$ python3 -q
>>> import numpy as np
>>> np.set_printoptions(precision=2, suppress=True, linewidth=200, sign=" ")
>>> M = np.load("arr.npy")
>>> M
array([[ 1,  0,  0,  0],
       [ 0,  0,  1,  0],
       [ 0,  1,  0,  0],
       [ 0,  0,  0,  1]])
>>> rng = np.random.default_rng(426273)
>>> z = rng.permutation(4)
>>> B = M[:, z] * rng.choice([-1, 1], 4)
>>> B
array([[ 1,  0,  0,  0],
       [ 0,  0,  0, -1],
       [ 0,  1,  0,  0],
       [ 0,  0,  1,  0]])
>>> Uu, _, Vt = np.linalg.svd(M.T @ B)
>>> np.linalg.lstsq(M, B)[0]
array([[ 1.,  0.,  0.,  0.],
       [ 0.,  1.,  0.,  0.],
       [ 0.,  0.,  0., -1.],
       [ 0.,  0.,  1.,  0.]])
>>> (B != 0).astype(int)
array([[ 1,  0,  0,  0],
       [ 0,  0,  0,  1],
       [ 0,  1,  0,  0],
       [ 0,  0,  1,  0]])
>>> x0 = np.array([1, 1, 2, 1])
>>> round(float(np.linalg.norm(x0)), 2), round(float(np.linalg.norm(M @ x0)), 2)
(2.65, 2.65)
>>> np.sort(np.abs(np.degrees(np.angle(np.linalg.eigvals(M)))))
array([   0.,    0.,    0.,  180.])
>>> np.linalg.inv(M)
array([[ 1.,  0.,  0.,  0.],
       [ 0.,  0.,  1.,  0.],
       [ 0.,  1.,  0.,  0.],
       [ 0.,  0.,  0.,  1.]])
>>> np.abs(np.linalg.eigvals(M))
array([ 1.,  1.,  1.,  1.])
>>> mat = np.load("case10.npy")
>>> mat
array([[-1,  1,  2, -3],
       [ 1,  1, -3, -3],
       [-1,  0, -3,  1]])
>>> B = mat[0, 0] * mat[1:] - np.outer(mat[1:, 0], mat[0])
>>> B
array([[ 0, -2,  1,  6],
       [ 0,  1,  5, -4]])
>>> np.flatnonzero(~B.round(6).any(axis=1))
array([], dtype=int64)
>>> B = np.array([[-2, -2, 1], [2, -3, 1], [3, 1, 2], [1, -2, 3]])
>>> np.linalg.matrix_rank(np.vstack([mat, B.T]))
np.int64(4)
>>> np.einsum("ij->j", mat)
array([-1,  2, -4, -5])
>>> np.einsum("ij,ij->i", mat, mat)
array([ 15,  20,  11])
>>> B.T @ mat.T
array([[  7, -12,  -6],
       [  7,  -2,  -3],
       [ -5, -13,  -4]])
>>> np.einsum("ik,kj->ij", mat, B)
array([[  7,   7,  -5],
       [-12,  -2, -13],
       [ -6,  -3,  -4]])
>>> np.linalg.matrix_rank(mat @ B)
np.int64(3)
>>> np.vstack([mat, B.T]).shape
(6, 4)
